$ python3 -q
>>> import numpy as np
>>> from numpy import linalg as LA
>>> np.set_printoptions(precision=1, suppress=True, linewidth=200)
>>> out = np.array([[2, 1, 1, 1],
...     [2, 0, 2, 1],
...     [2, 1, 1, 2],
...     [2, 2, 1, 2],
...     [1, 0, 1, 2],
...     [1, 1, 2, 2],
...     [2, 0, 1, 2],
...     [1, 2, 2, 1],
...     [1, 1, 0, 1]])
>>> Z = np.array([[0, 4, -1, -4, -3, 3, -5, -2, 0, 2, -4, 5, 2, 1, 3],
...     [-2, 0, -3, -1, -3, -3, 3, -5, -2, 0, -3, -2, -4, -2, 4],
...     [-3, -4, 0, -1, 4, -2, 3, -4, 4, 4, -4, 0, -3, 1, 5],
...     [1, -3, 2, -2, 2, 3, 2, -2, 0, 1, 5, -3, 4, 5, -2]])
>>> rng = np.random.default_rng(14)
>>> E = out @ Z + 0.3 * rng.normal(size=(9, 15))
>>> E.round(1) + 0
array([[ -3.8,   0.7,  -3.5, -12.9,  -3.1,   4.4,  -2. , -14.8,   2.3,   8.7,  -9.2,   4.7,   1.1,   6.8,  13. ],
       [ -5. ,  -3.2,   0.1, -12.6,   3.8,   5.5,  -1.9, -14.1,   8.1,  13.1, -11. ,   7.2,   1.5,   9.2,  13.8],
       [ -2.8,  -2. ,  -1.3, -14. ,  -1.3,   7.3,   0. , -16.7,   1.7,  10.5,  -5.1,   2.4,   5.3,  10.7,  11.1],
       [ -5.2,  -1.9,  -3.6, -14.8,  -3.7,   3.6,   3.1, -21.9,   0.3,   9.8,  -7.8,   0.1,   0.5,   8.7,  15.1],
       [ -1.4,  -6.4,   3.3,  -8.9,   4.9,   7. ,   1.9, -10.2,   3.9,   8.1,   2.4,  -1.1,   7. ,  11.9,   3.6],
       [ -5.9,  -9.7,  -0.3, -10.8,   5.8,   2.3,   8.4, -19.1,   5.4,  11.9,  -5.4,  -3.4,  -0.1,  11.4,  13. ],
       [ -1.1,  -2.6,   1.8, -13.4,   2.2,   9.8,  -3. , -12. ,   3.9,  10.3,  -1.9,   3.9,   9. ,  13.2,   7.4],
       [ -9. ,  -6.6,  -5.2, -10.1,   0.6,  -3.8,   8.7, -22.3,   4.3,  10.8, -13.2,  -1.7,  -8.1,   4.3,  18.9],
       [ -0.8,   1.3,  -2. ,  -6.5,  -4.1,   2.9,   0. ,  -8.7,  -2.1,   2.9,  -1.9,   0.4,   1.9,   3.6,   5. ]])
>>> W1 = np.array([[-4, 0, -1, -3],
...     [4, -1, 2, 3],
...     [2, -4, 1, 3],
...     [4, 5, -1, -1],
...     [5, 1, -5, 2],
...     [2, -3, -3, 0],
...     [-4, -3, 0, 1],
...     [0, -4, -1, -4],
...     [3, -3, 5, -4],
...     [2, 3, 4, 4],
...     [-1, 5, -1, 1],
...     [-3, 3, -4, -5],
...     [-4, 1, -3, -5],
...     [5, 2, -5, 0],
...     [3, 1, 4, -5]])
>>> beta = np.array([1, -1, -8, -6])
>>> H = np.maximum(E @ W1 + beta, 0)
>>> LA.matrix_rank(H)
np.int64(4)
>>> (H > 0).mean(axis=0)
array([0.9, 1. , 0.8, 0.7])
>>> print((H > 0).astype(int))
[[1 1 1 0]
 [1 1 1 0]
 [1 1 1 1]
 [1 1 1 1]
 [1 1 0 1]
 [1 1 1 1]
 [1 1 0 0]
 [1 1 1 1]
 [0 1 1 1]]
>>> Z = np.array([[2, -1, -4], [-1, -1, -3], [-3, 2, -2], [3, 4, -4]])
>>> W1 @ Z
array([[-14, -10,  30],
       [ 12,  13, -29],
       [ 14,  16, -10],
       [  3, -15, -25],
       [ 30,  -8, -21],
       [ 16,  -5,   7],
       [ -2,  11,  21],
       [ -5, -14,  30],
       [-18,  -6,   3],
       [  1,  19, -41],
       [ -1,  -2, -13],
       [-12, -28,  31],
       [-15, -23,  39],
       [ 23, -17, -16],
       [-22, -16,  -3]])
>>> (H @ Z).round(6).argmax(axis=1)
array([1, 0, 1, 1, 0, 1, 0, 1, 1])
>>> U, sv, VT = LA.svd(E)
>>> sv
array([85.9, 28. , 19. , 13.3,  1.1,  1. ,  0.7,  0.5,  0.3])
>>> out = U[:, :4] @ np.diag(sv[:4]) @ VT[:4]
>>> LA.matrix_rank(out)
np.int64(4)
>>> gram = E.T @ E
>>> round(np.trace(gram), 1), round(float((E ** 2).sum()), 1)
(np.float64(8702.7), 8702.7)
>>> (E @ E.T).shape
(9, 9)
>>> LA.matrix_rank(E, rtol=0.1)
np.int64(4)
>>> feats = np.loadtxt("mat.csv", delimiter=",")
>>> feats
array([[ 0.,  1.,  0.,  0.],
       [-1.,  2.,  0.,  0.],
       [ 0.,  0.,  0.,  1.],
       [ 0.,  0., -1.,  2.]])
>>> x0 = np.array([3, 2, 3, 3])
>>> a = np.maximum(feats @ x0, 0)
>>> print(np.tanh(feats @ x0))
[1.  0.8 1.  1. ]
>>> np.maximum(feats @ x0, 0) - np.maximum(-feats @ x0, 0)
array([2., 1., 3., 3.])
>>> feats.T @ a
array([-1.,  4., -3.,  9.])
>>> np.flatnonzero(a > 1e-9)
array([0, 1, 2, 3])
>>> lab = rng.permutation(4)
>>> out = feats[:, lab] * rng.choice([-1, 1], 4)
>>> out
array([[-0.,  0., -1.,  0.],
       [-0.,  0., -2., -1.],
       [-0.,  1., -0.,  0.],
       [ 1.,  2., -0.,  0.]])
>>> U, _, VT = LA.svd(feats.T @ out)
>>> np.round(U @ VT, 1) + 0
array([[ 0.,  0.,  0.,  1.],
       [ 0.,  0., -1.,  0.],
       [-1.,  0.,  0.,  0.],
       [ 0.,  1.,  0.,  0.]])
>>> r0 = np.array([-1, -3, 5, 5])
>>> out = feats + np.outer(r0, np.eye(4)[3])
>>> LA.matrix_rank(LA.inv(out) - LA.inv(feats), tol=1e-8)
np.int64(1)
>>> out
array([[ 0.,  1.,  0., -1.],
       [-1.,  2.,  0., -3.],
       [ 0.,  0.,  0.,  6.],
       [ 0.,  0., -1.,  7.]])
>>> lab = rng.permutation(4)
>>> lab
array([0, 3, 2, 1])
>>> out = feats[lab][:, lab]
>>> print(np.allclose(out, feats))
False
>>> def softmax(z):
...     e = np.exp(z - z.max(axis=-1, keepdims=True))
...     return e / e.sum(axis=-1, keepdims=True)
... 
>>> softmax(feats[0] + 4)
array([0.2, 0.5, 0.2, 0.2])
>>> att = feats @ feats.T / np.sqrt(4)
>>> softmax(att + np.triu(np.full(att.shape, -np.inf), 1))
array([[1. , 0. , 0. , 0. ],
       [0.2, 0.8, 0. , 0. ],
       [0.3, 0.3, 0.5, 0. ],
       [0.1, 0.1, 0.2, 0.7]])
>>> softmax(att).round(6).argmax(axis=1)
array([1, 1, 3, 3])
>>> J = np.cumsum(np.array([[4, 5, 5, 4],
...     [4, 5, 3, 3],
...     [2, 2, 5, 1],
...     [0, 0, 4, 4],
...     [2, 0, 2, 3],
...     [0, 3, 3, 2],
...     [5, 0, 3, 5],
...     [5, 2, 0, 5],
...     [4, 4, 1, 5],
...     [1, 0, 0, 0],
...     [5, 4, 0, 4],
...     [5, 4, 3, 3],
...     [4, 5, 5, 2],
...     [0, 2, 3, 2],
...     [4, 2, 4, 3],
...     [3, 3, 0, 0],
...     [0, 2, 1, 1],
...     [4, 0, 3, 2],
...     [2, 3, 0, 3],
...     [3, 2, 0, 4],
...     [1, 4, 2, 4],
...     [0, 0, 1, 5],
...     [5, 5, 5, 1],
...     [3, 4, 3, 0],
...     [3, 4, 1, 0],
...     [4, 4, 2, 3],
...     [5, 1, 2, 1]]), axis=0)
>>> J
array([[ 4,  5,  5,  4],
       [ 8, 10,  8,  7],
       [10, 12, 13,  8],
       [10, 12, 17, 12],
       [12, 12, 19, 15],
       [12, 15, 22, 17],
       [17, 15, 25, 22],
       [22, 17, 25, 27],
       [26, 21, 26, 32],
       [27, 21, 26, 32],
       [32, 25, 26, 36],
       [37, 29, 29, 39],
       [41, 34, 34, 41],
       [41, 36, 37, 43],
       [45, 38, 41, 46],
       [48, 41, 41, 46],
       [48, 43, 42, 47],
       [52, 43, 45, 49],
       [54, 46, 45, 52],
       [57, 48, 45, 56],
       [58, 52, 47, 60],
       [58, 52, 48, 65],
       [63, 57, 53, 66],
       [66, 61, 56, 66],
       [69, 65, 57, 66],
       [73, 69, 59, 69],
       [78, 70, 61, 70]])
>>> Z = J[[0, 4]].astype(float)
>>> for _ in range(3):
...     lab = LA.norm(J[:, None] - Z, axis=-1).argmin(axis=1)
...     Z = np.array([J[lab == j].mean(axis=0) for j in range(2)])
... 
>>> lab
array([0, 0, 0, 0, 0, 0, 0, 0, 0, 0, 0, 1, 1, 1, 1, 1, 1, 1, 1, 1, 1, 1, 1, 1, 1, 1, 1])
>>> Z
array([[16.4, 15. , 19.3, 19.3],
       [55.5, 49. , 46.2, 55.1]])
>>> np.bincount(lab)
array([11, 16])
>>> print(Z[1] - Z[0])
[39.1 34.  27.  35.8]
>>> np.abs(Z[1] - Z[0]).argmax()
np.int64(0)
>>> U, sv, VT = LA.svd(Z)
>>> np.argmax(sv[:-1] / (sv[1:] + 1e-6)) + 1
np.int64(1)
>>> sv
array([108.9,   4.4])
>>> out = U[:, :1] @ np.diag(sv[:1]) @ VT[:1]
>>> round(LA.norm(Z - out) / LA.norm(Z), 1)
np.float64(0.0)
>>> LA.matrix_rank(out)
np.int64(1)
>>> out
array([[18.5, 16.4, 16. , 18.7],
       [54.8, 48.5, 47.4, 55.3]])
>>> LA.cond(J) > 100
np.False_
>>> np.argsort(-LA.norm(J, axis=0).round(6), kind="stable")[:3]
array([3, 0, 1])
>>> LA.matrix_rank(J, rtol=0.1)
np.int64(1)
>>> [round(float(x), 1) for x in LA.svd(J, compute_uv=False)[:3]]
[440.3, 20.4, 15.4]
>>> np.abs(LA.svd(J)[2][-1])
array([0.7, 0.6, 0.2, 0.4])
>>> out = np.c_[J[:, :2] @ np.array([[0, 3], [2, 3]]), np.array([0, 0, 1, 1, 2, 2, 0, 0, 0, 3, 3, 3, 0, 3, 2, 2, 1, 2, 0, 0, 2, 1, 1, 1, 3, 2, 0])]
>>> print(out)
[[ 10  27   0]
 [ 20  54   0]
 [ 24  66   1]
 [ 24  66   1]
 [ 24  72   2]
 [ 30  81   2]
 [ 30  96   0]
 [ 34 117   0]
 [ 42 141   0]
 [ 42 144   3]
 [ 50 171   3]
 [ 58 198   3]
 [ 68 225   0]
 [ 72 231   3]
 [ 76 249   2]
 [ 82 267   2]
 [ 86 273   1]
 [ 86 285   2]
 [ 92 300   0]
 [ 96 315   0]
 [104 330   2]
 [104 330   1]
 [114 360   1]
 [122 381   1]
 [130 402   3]
 [138 426   2]
 [140 444   0]]
>>> np.round(LA.norm(out - J @ LA.lstsq(J, out)[0], axis=0), 1) + 0
array([0. , 0. , 5.8])
>>> np.round(softmax(J[16] + 4), 1) + 0
array([0.7, 0. , 0. , 0.3])
>>> print(np.round(softmax(10 * J[16]), 1) + 0)
[1. 0. 0. 0.]
>>> softmax(J).sum(axis=1)
array([1., 1., 1., 1., 1., 1., 1., 1., 1., 1., 1., 1., 1., 1., 1., 1., 1., 1., 1., 1., 1., 1., 1., 1., 1., 1., 1.])
>>> np.round(softmax(J[16]), 1) + 0
array([0.7, 0. , 0. , 0.3])
>>> att = J @ J.T / np.sqrt(4)
>>> softmax(att).round(6).argmax(axis=1)
array([26, 26, 26, 26, 26, 26, 26, 26, 26, 26, 26, 26, 26, 26, 26, 26, 26, 26, 26, 26, 26, 26, 26, 26, 26, 26, 26])
>>> mat = np.loadtxt("arr.csv", delimiter=",")
>>> mat.round(1) + 0
array([[ 1.3,  1.6, -0.9,  0.8,  0.2, -0.5,  0.4,  1.4, -0.6, -0.3,  0.8],
       [-0.8, -0.8,  0.8,  2. ,  0. ,  1.1,  0.6, -0.3,  1. , -0.5, -0.2],
       [ 1.3,  1.5, -0.9,  0.9,  0.2, -0.5,  0.4,  1.4, -0.6, -0.3,  0.8],
       [ 0.5,  0.5, -0.6, -2.3, -0.1, -1. , -0.7,  0. , -0.9,  0.6,  0. ],
       [ 1.4,  1.6, -1. , -0.1,  0.2, -0.9,  0.1,  1.2, -0.9,  0. ,  0.7],
       [-1.4, -1.6,  1. ,  0.1, -0.2,  0.8, -0.1, -1.2,  0.9,  0.1, -0.7],
       [-0.6, -0.9,  0.3, -2.2, -0.2, -0.3, -0.8, -1.1, -0.2,  0.7, -0.6],
       [ 1.2,  1.3, -1. , -1.2,  0.1, -1.1, -0.3,  0.8, -1.1,  0.3,  0.5],
       [ 1. ,  1.1, -0.9, -1.7,  0. , -1.1, -0.4,  0.5, -1.1,  0.4,  0.4],
       [-1.3, -1.5,  1. ,  0.6, -0.2,  1. ,  0. , -1.1,  1. , -0.1, -0.7],
       [ 1.4,  1.6, -1. ,  0. ,  0.2, -0.8,  0.1,  1.2, -0.9, -0.1,  0.7],
       [ 1.3,  1.6, -0.9,  0.6,  0.2, -0.6,  0.3,  1.3, -0.7, -0.3,  0.8],
       [-0.8, -0.8,  0.8,  2. ,  0. ,  1.1,  0.6, -0.3,  1. , -0.5, -0.2],
       [-0.1, -0.2, -0.2, -2.5, -0.2, -0.7, -0.8, -0.6, -0.6,  0.7, -0.3],
       [-0.4, -0.6,  0.1, -2.4, -0.2, -0.5, -0.8, -0.9, -0.4,  0.7, -0.5],
       [-0.1,  0. ,  0.3,  2.5,  0.1,  0.8,  0.8,  0.4,  0.7, -0.7,  0.2],
       [ 0.8,  1.1, -0.4,  2. ,  0.3,  0.1,  0.7,  1.2,  0. , -0.6,  0.7],
       [ 0.3,  0.4,  0. ,  2.5,  0.2,  0.6,  0.8,  0.8,  0.5, -0.7,  0.4],
       [-1.2, -1.4,  0.8, -1.3, -0.3,  0.3, -0.5, -1.4,  0.4,  0.4, -0.8],
       [-1. , -1.3,  0.6, -1.7, -0.3,  0.1, -0.7, -1.3,  0.2,  0.6, -0.7],
       [-1.4, -1.6,  1. ,  0.2, -0.2,  0.9, -0.1, -1.2,  0.9,  0. , -0.7],
       [ 1.2,  1.4, -1. , -1. ,  0.1, -1.1, -0.2,  0.9, -1.1,  0.2,  0.6],
       [-1.2, -1.3,  1. ,  1.1, -0.1,  1.1,  0.2, -0.9,  1.1, -0.2, -0.5],
       [-1.1, -1.1,  0.9,  1.5, -0.1,  1.1,  0.4, -0.6,  1.1, -0.4, -0.4]])
>>> U, sv, VT = LA.svd(mat)
>>> sv.round(1) + 0
array([11.3,  9.4,  0. ,  0. ,  0. ,  0. ,  0. ,  0. ,  0. ,  0. ,  0. ])
>>> out = U[:, :2] @ np.diag(sv[:2]) @ VT[:2]
>>> round(float(np.abs(mat - out).max()), 1)
0.0
>>> round(LA.norm(mat - out) / LA.norm(mat), 1)
np.float64(0.0)
